$ ipython --no-banner

In [1]: import numpy as np

In [2]: np.set_printoptions(precision=1, suppress=True, linewidth=140)

In [3]: J = np.loadtxt("data.csv", delimiter=",")

In [4]: J
Out[4]: 
array([[ 1.,  1.,  1.,  1.,  1.,  1.,  1.,  1.],
       [ 1., -1.,  1., -1.,  1., -1.,  1., -1.],
       [ 1.,  1., -1., -1., -1., -1.,  1.,  1.],
       [ 1., -1.,  1., -1., -1.,  1., -1.,  1.],
       [ 1.,  1., -1., -1.,  1.,  1., -1., -1.],
       [ 1.,  1.,  1.,  1., -1., -1., -1., -1.],
       [ 1., -1., -1.,  1., -1.,  1.,  1., -1.]])

In [5]: w1 = np.array([[0, 2, 1],
   ...:     [1, 2, 1],
   ...:     [2, 0, 0],
   ...:     [1, 0, 2],
   ...:     [2, 2, 1],
   ...:     [2, 2, 0],
   ...:     [2, 2, 2],
   ...:     [2, 0, 2]])

In [6]: c = np.array([2, 0, 1])

In [7]: H = np.maximum(J @ w1 + c, 0)

In [8]: (H > 0).astype(int)
Out[8]: 
array([[1, 1, 1],
       [1, 1, 0],
       [0, 1, 1],
       [1, 0, 0],
       [0, 1, 0],
       [0, 0, 0],
       [0, 1, 1]])

In [9]: np.linalg.matrix_rank(H)
Out[9]: np.int64(3)

In [10]: Z = np.array([[0, -2], [-3, 2], [2, 3]])

In [11]: (H @ Z).round(6).argmax(axis=1)
Out[11]: array([1, 1, 1, 0, 1, 0, 1])

In [12]: H @ Z
Out[12]: 
array([[-10.,  22.],
       [ -6.,   0.],
       [  2.,  16.],
       [  0.,  -4.],
       [-18.,  12.],
       [  0.,   0.],
       [ -2.,  10.]])

In [13]: w1 @ Z
Out[13]: 
array([[-4,  7],
       [-4,  5],
       [ 0, -4],
       [ 4,  4],
       [-4,  3],
       [-6,  0],
       [-2,  6],
       [ 4,  2]])

In [14]: J.reshape(-1, 2)
Out[14]: 
array([[ 1.,  1.],
       [ 1.,  1.],
       [ 1.,  1.],
       [ 1.,  1.],
       [ 1., -1.],
       [ 1., -1.],
       [ 1., -1.],
       [ 1., -1.],
       [ 1.,  1.],
       [-1., -1.],
       [-1., -1.],
       [ 1.,  1.],
       [ 1., -1.],
       [ 1., -1.],
       [-1.,  1.],
       [-1.,  1.],
       [ 1.,  1.],
       [-1., -1.],
       [ 1.,  1.],
       [-1., -1.],
       [ 1.,  1.],
       [ 1.,  1.],
       [-1., -1.],
       [-1., -1.],
       [ 1., -1.],
       [-1.,  1.],
       [-1.,  1.],
       [ 1., -1.]])

In [15]: J.ravel(order="F")
Out[15]: 
array([ 1.,  1.,  1.,  1.,  1.,  1.,  1.,  1., -1.,  1., -1.,  1.,  1., -1.,  1.,  1., -1.,  1., -1.,  1., -1.,  1., -1., -1., -1., -1.,
        1.,  1.,  1.,  1., -1., -1.,  1., -1., -1.,  1., -1., -1.,  1.,  1., -1.,  1.,  1.,  1.,  1., -1., -1., -1.,  1.,  1., -1.,  1.,
        1., -1., -1., -1.])

In [16]: T = J.reshape(7, 2, -1)

In [17]: np.einsum("ihd,ihd->ih", T, T)
Out[17]: 
array([[4., 4.],
       [4., 4.],
       [4., 4.],
       [4., 4.],
       [4., 4.],
       [4., 4.],
       [4., 4.]])

In [18]: np.einsum("ihd,jhd->hij", T, T).shape
Out[18]: (2, 7, 7)

In [19]: T.shape
Out[19]: (7, 2, 4)

In [20]: A = np.array([[-3, -6, -2, -4],
    ...:     [-9, -6, -6, -4],
    ...:     [-1, -2, -2, -4],
    ...:     [-3, -2, -6, -4]])

In [21]: out = A / np.sqrt((A ** 2).mean(axis=1, keepdims=True))

In [22]: np.linalg.matrix_rank(A - A.mean(axis=1, keepdims=True))
Out[22]: np.int64(3)

In [23]: A - A.mean(axis=1, keepdims=True)
Out[23]: 
array([[ 0.8, -2.2,  1.8, -0.2],
       [-2.8,  0.2,  0.2,  2.2],
       [ 1.2,  0.2,  0.2, -1.8],
       [ 0.8,  1.8, -2.2, -0.2]])

In [24]: rng = np.random.default_rng(73944)

In [25]: z = rng.permutation(4)

In [26]: z
Out[26]: array([3, 0, 1, 2])

In [27]: out = A[z][:, z]

In [28]: round(np.linalg.det(out), 1), round(np.linalg.det(A[z]), 1)
Out[28]: (np.float64(256.0), np.float64(-256.0))

In [29]: np.allclose(out, A)
Out[29]: False

In [30]: np.sort(np.abs(np.linalg.eigvals(out)))
Out[30]: array([ 1.,  4.,  4., 16.])

In [31]: r0, v = A[0], A[3]

In [32]: r0 @ v
Out[32]: np.int64(49)

In [33]: p = (r0 @ v) / (r0 @ r0) * r0

In [34]: v - p
Out[34]: array([-0.7,  2.5, -4.5, -1. ])

In [35]: np.linalg.matrix_rank(np.outer(r0, v))
Out[35]: np.int64(1)

In [36]: np.outer(r0, v)
Out[36]: 
array([[ 9,  6, 18, 12],
       [18, 12, 36, 24],
       [ 6,  4, 12,  8],
       [12,  8, 24, 16]])

In [37]: evals, V = np.linalg.eig(A)

In [38]: np.sort(np.linalg.eigvals(A.T))
Out[38]: array([-16.,  -4.,   1.,   4.])

In [39]: np.sort(np.linalg.eigvals(np.linalg.inv(A)))
Out[39]: array([-0.3, -0.1,  0.2,  1. ])

In [40]: np.round(A @ V[:, 0] - evals[0] * V[:, 0], 1) + 0
Out[40]: array([0., 0., 0., 0.])

In [41]: np.sort(np.linalg.eigvals(A @ A))
Out[41]: array([  1.,  16.,  16., 256.])

In [42]: X = np.load("w.npy")

In [43]: X
Out[43]: 
array([[0., 2., 3., 1., 1., 3., 0., 0., 0., 3., 2.],
       [2., 0., 0., 0., 0., 0., 0., 0., 0., 0., 0.],
       [3., 0., 0., 0., 0., 0., 0., 0., 0., 0., 0.],
       [1., 0., 0., 0., 0., 0., 0., 0., 0., 0., 0.],
       [1., 0., 0., 0., 0., 0., 0., 0., 0., 0., 0.],
       [3., 0., 0., 0., 0., 0., 0., 0., 0., 0., 0.],
       [0., 0., 0., 0., 0., 0., 0., 0., 0., 0., 0.],
       [0., 0., 0., 0., 0., 0., 0., 0., 0., 0., 0.],
       [0., 0., 0., 0., 0., 0., 0., 0., 0., 0., 0.],
       [3., 0., 0., 0., 0., 0., 0., 0., 0., 0., 0.],
       [2., 0., 0., 0., 0., 0., 0., 0., 0., 0., 0.]])

In [44]: Uu, sv, Vh = np.linalg.svd(X)

In [45]: V = Vh[:(sv > 1e-8).sum()]

In [46]: x0 = X[7] + -2 * X[5] + rng.integers(2) * np.eye(11)[2]

In [47]: x0
Out[47]: array([-6.,  0.,  1.,  0.,  0.,  0.,  0.,  0.,  0.,  0.,  0.])

In [48]: np.linalg.matrix_rank(np.vstack([X, x0]))
Out[48]: np.int64(3)

In [49]: round(float(np.linalg.norm(x0 - V.T @ V @ x0)), 1)
Out[49]: 0.9

In [50]: np.allclose(V.T @ V @ x0, x0)
Out[50]: False

In [51]: np.round(V.T @ V, 1) + 0
Out[51]: 
array([[1. , 0. , 0. , 0. , 0. , 0. , 0. , 0. , 0. , 0. , 0. ],
       [0. , 0.1, 0.2, 0.1, 0.1, 0.2, 0. , 0. , 0. , 0.2, 0.1],
       [0. , 0.2, 0.2, 0.1, 0.1, 0.2, 0. , 0. , 0. , 0.2, 0.2],
       [0. , 0.1, 0.1, 0. , 0. , 0.1, 0. , 0. , 0. , 0.1, 0.1],
       [0. , 0.1, 0.1, 0. , 0. , 0.1, 0. , 0. , 0. , 0.1, 0.1],
       [0. , 0.2, 0.2, 0.1, 0.1, 0.2, 0. , 0. , 0. , 0.2, 0.2],
       [0. , 0. , 0. , 0. , 0. , 0. , 0. , 0. , 0. , 0. , 0. ],
       [0. , 0. , 0. , 0. , 0. , 0. , 0. , 0. , 0. , 0. , 0. ],
       [0. , 0. , 0. , 0. , 0. , 0. , 0. , 0. , 0. , 0. , 0. ],
       [0. , 0.2, 0.2, 0.1, 0.1, 0.2, 0. , 0. , 0. , 0.2, 0.2],
       [0. , 0.1, 0.2, 0.1, 0.1, 0.2, 0. , 0. , 0. , 0.2, 0.1]])

In [52]: Uu, sv, Vh = np.linalg.svd(X)

In [53]: sv.round(1) + 0
Out[53]: array([6.1, 6.1, 0. , 0. , 0. , 0. , 0. , 0. , 0. , 0. , 0. ])

In [54]: np.argmax(sv[:-1] / (sv[1:] + 1e-6)) + 1
Out[54]: np.int64(2)

In [55]: out = Uu[:, :2] @ np.diag(sv[:2]) @ Vh[:2]

In [56]: round(float(np.abs(X - out).max()), 1)
Out[56]: 0.0

In [57]: np.linalg.matrix_rank(X, rtol=0.05)
Out[57]: np.int64(2)

In [58]: M = np.loadtxt("test0.csv", delimiter=",")

In [59]: M
Out[59]: 
array([[ -7.,   7.,   9.,  -9.,   3.,   3.,  -1.],
       [ -1.,   7.,   2.,  -2.,  -3.,  -7.,   3.],
       [ -5.,  -2.,   4.,   4.,  -3.,   4.,  -9.],
       [  0.,  -4.,  -1.,  -7.,   5.,   6.,   9.],
       [  3.,  -1.,  -9.,   8.,   9.,  -2.,  -7.],
       [ -4.,   5.,  -4.,  -2.,   6.,   2.,  -3.],
       [  2.,   8.,   3.,   0.,   5.,   3.,   2.],
       [ -2.,  -5.,   5.,   2.,  -1.,   3.,  -5.],
       [  1.,   0.,  -9.,  -7.,  -3.,   8.,   5.],
       [ -2.,   1.,  -8.,  -8.,  -6.,   3.,  -2.],
       [ -9.,  21.,  13., -13.,  -3., -11.,   5.]])

In [60]: out = np.c_[M[:, :4] @ np.array([[3, 0, 1, -2], [0, -2, -1, 5], [3, -3, 1, 4], [4, 2, -3, -4]]), np.array([-1, 2, -1, 0, 0, -3, 0, 2, -2, -3, -2])]

In [61]: out
Out[61]: 
array([[ -30.,  -59.,   22.,  121.,   -1.],
       [  -5.,  -24.,    0.,   53.,    2.],
       [  13.,    0.,  -11.,    0.,   -1.],
       [ -31.,   -3.,   24.,    4.,    0.],
       [  14.,   45.,  -29.,  -79.,    0.],
       [ -32.,   -2.,   -7.,   25.,   -3.],
       [  15.,  -25.,   -3.,   48.,    0.],
       [  17.,   -1.,    2.,   -9.,    2.],
       [ -52.,   13.,   13.,  -10.,   -2.],
       [ -62.,    6.,   13.,    9.,   -3.],
       [ -40., -107.,   22.,  227.,   -2.]])

In [62]: np.linalg.matrix_rank(out)
Out[62]: np.int64(5)

In [63]: np.round(np.linalg.norm(out - M @ np.linalg.lstsq(M, out)[0], axis=0), 1) + 0
Out[63]: array([0. , 0. , 0. , 0. , 2.6])
